In [1]: import numpy as np

In [2]: from numpy import linalg as LA

In [3]: np.set_printoptions(suppress=True, linewidth=120)

In [4]: rnd = lambda a: np.round(a, 2) + 0

In [5]: X = np.array([[-2, 0, 0, 0, 0],
   ...:     [0, -5, 0, 0, 0],
   ...:     [0, 0, 5, 0, 0],
   ...:     [0, 0, 0, 2, 0],
   ...:     [0, 0, 0, 0, -3]])

In [6]: A2 = np.array([[0, 1, 1], [3, 2, 2], [3, 2, 1], [3, 3, 3], [0, 2, 3]])

In [7]: A2.T @ X.T
Out[7]: 
array([[  0, -15,  15,   6,   0],
       [ -2, -10,  10,   6,  -6],
       [ -2, -10,   5,   6,  -9]])

In [8]: print(np.einsum("ik,kj->ij", X, A2))
[[  0  -2  -2]
 [-15 -10 -10]
 [ 15  10   5]
 [  6   6   6]
 [  0  -6  -9]]

In [9]: np.vstack([X, A2.T]).shape
Out[9]: (8, 5)

In [10]: np.einsum("ij,ij->i", X, X)
Out[10]: array([ 4, 25, 25,  4,  9])

In [11]: LA.matrix_rank(np.vstack([X, A2.T]))
Out[11]: np.int64(5)

In [12]: O, evecs = LA.qr(X[:, :3])[0], LA.qr(X[:, 3:])[0]

In [13]: sigma = LA.svd(O.T @ evecs, compute_uv=False)

In [14]: rnd(LA.norm(O @ O.T - evecs @ evecs.T, 2))
Out[14]: np.float64(1.0)

In [15]: print((sigma > 0.9).sum())
0

In [16]: np.degrees(np.arccos(sigma.clip(0, 1)))
Out[16]: array([90., 90.])

In [17]: sigma
Out[17]: array([0., 0.])

In [18]: X - X[0]
Out[18]: 
array([[ 0,  0,  0,  0,  0],
       [ 2, -5,  0,  0,  0],
       [ 2,  0,  5,  0,  0],
       [ 2,  0,  0,  2,  0],
       [ 2,  0,  0,  0, -3]])

In [19]: np.diff(X, axis=0)
Out[19]: 
array([[ 2, -5,  0,  0,  0],
       [ 0,  5,  5,  0,  0],
       [ 0,  0, -5,  2,  0],
       [ 0,  0,  0, -2, -3]])

In [20]: np.count_nonzero(X)
Out[20]: np.int64(5)

In [21]: X.mean(axis=0)
Out[21]: array([-0.4, -1. ,  1. ,  0.4, -0.6])

In [22]: X.sum(axis=1)
Out[22]: array([-2, -5,  5,  2, -3])

In [23]: LA.matrix_rank(X)
Out[23]: np.int64(5)

In [24]: np.abs(X).max()
Out[24]: np.int64(5)

In [25]: print(rnd(LA.norm(X)))
8.19

In [26]: np.unravel_index(np.abs(X).argmax(), X.shape)
Out[26]: (np.int64(1), np.int64(1))

In [27]: evals, evecs = LA.eig(X)

In [28]: np.prod(evals)
Out[28]: np.float64(-300.0)

In [29]: print(X @ evecs[:, 0] - evals[0] * evecs[:, 0])
[0. 0. 0. 0. 0.]

In [30]: left, sigma, Vt = LA.svd(X, full_matrices=False)

In [31]: rnd(np.sqrt((sigma ** 2).sum())), rnd(LA.norm(X))
Out[31]: (np.float64(8.19), np.float64(8.19))

In [32]: print(np.allclose(left * sigma @ Vt, X))
True

In [33]: left.T @ X @ Vt.T
Out[33]: 
array([[5., 0., 0., 0., 0.],
       [0., 5., 0., 0., 0.],
       [0., 0., 3., 0., 0.],
       [0., 0., 0., 2., 0.],
       [0., 0., 0., 0., 2.]])

In [34]: sigma
Out[34]: array([5., 5., 3., 2., 2.])

In [35]: (sigma > 1e-8).sum()
Out[35]: np.int64(5)

In [36]: mat = np.loadtxt("test12.csv", delimiter=",")

In [37]: mat
Out[37]: 
array([[2., 0., 0., 0., 0., 0., 0.],
       [0., 2., 0., 0., 0., 0., 0.],
       [0., 0., 1., 0., 0., 0., 0.],
       [0., 0., 0., 3., 0., 0., 0.],
       [0., 0., 0., 0., 0., 0., 0.],
       [0., 0., 0., 0., 0., 3., 0.],
       [0., 0., 0., 0., 0., 0., 4.]])

In [38]: def softmax(z):
    ...:     e = np.exp(z - z.max(axis=-1, keepdims=True))
    ...:     return e / e.sum(axis=-1, keepdims=True)
    ...: 

In [39]: rnd(softmax(mat[5]))
Out[39]: array([0.04, 0.04, 0.04, 0.04, 0.04, 0.77, 0.04])

In [40]: att = mat @ mat.T / np.sqrt(7)

In [41]: softmax(att).round(6).argmax(axis=1)
Out[41]: array([0, 1, 2, 3, 0, 5, 6])

In [42]: r = LA.matrix_rank(mat)

In [43]: r
Out[43]: np.int64(6)

In [44]: null = LA.svd(mat)[2][r:].T

In [45]: mat @ null
Out[45]: 
array([[0.],
       [0.],
       [0.],
       [0.],
       [0.],
       [0.],
       [0.]])

In [46]: null[:, 0] / null[np.abs(null[:, 0]).round(6).argmax(), 0]
Out[46]: array([0., 0., 0., 0., 1., 0., 0.])

In [47]: np.allclose(mat @ null, 0)
Out[47]: True

In [48]: print(LA.matrix_rank(mat.T @ mat), LA.matrix_rank(mat @ mat.T))
6 6

In [49]: [int(LA.matrix_rank(np.delete(mat, i, axis=0))) for i in range(7)]
Out[49]: [5, 5, 5, 5, 6, 5, 5]

In [50]: [int(LA.matrix_rank(mat[:i])) for i in range(1, len(mat) + 1)]
Out[50]: [1, 2, 3, 4, 4, 5, 6]

In [51]: null @ null.T
Out[51]: 
array([[0., 0., 0., 0., 0., 0., 0.],
       [0., 0., 0., 0., 0., 0., 0.],
       [0., 0., 0., 0., 0., 0., 0.],
       [0., 0., 0., 0., 0., 0., 0.],
       [0., 0., 0., 0., 1., 0., 0.],
       [0., 0., 0., 0., 0., 0., 0.],
       [0., 0., 0., 0., 0., 0., 0.]])
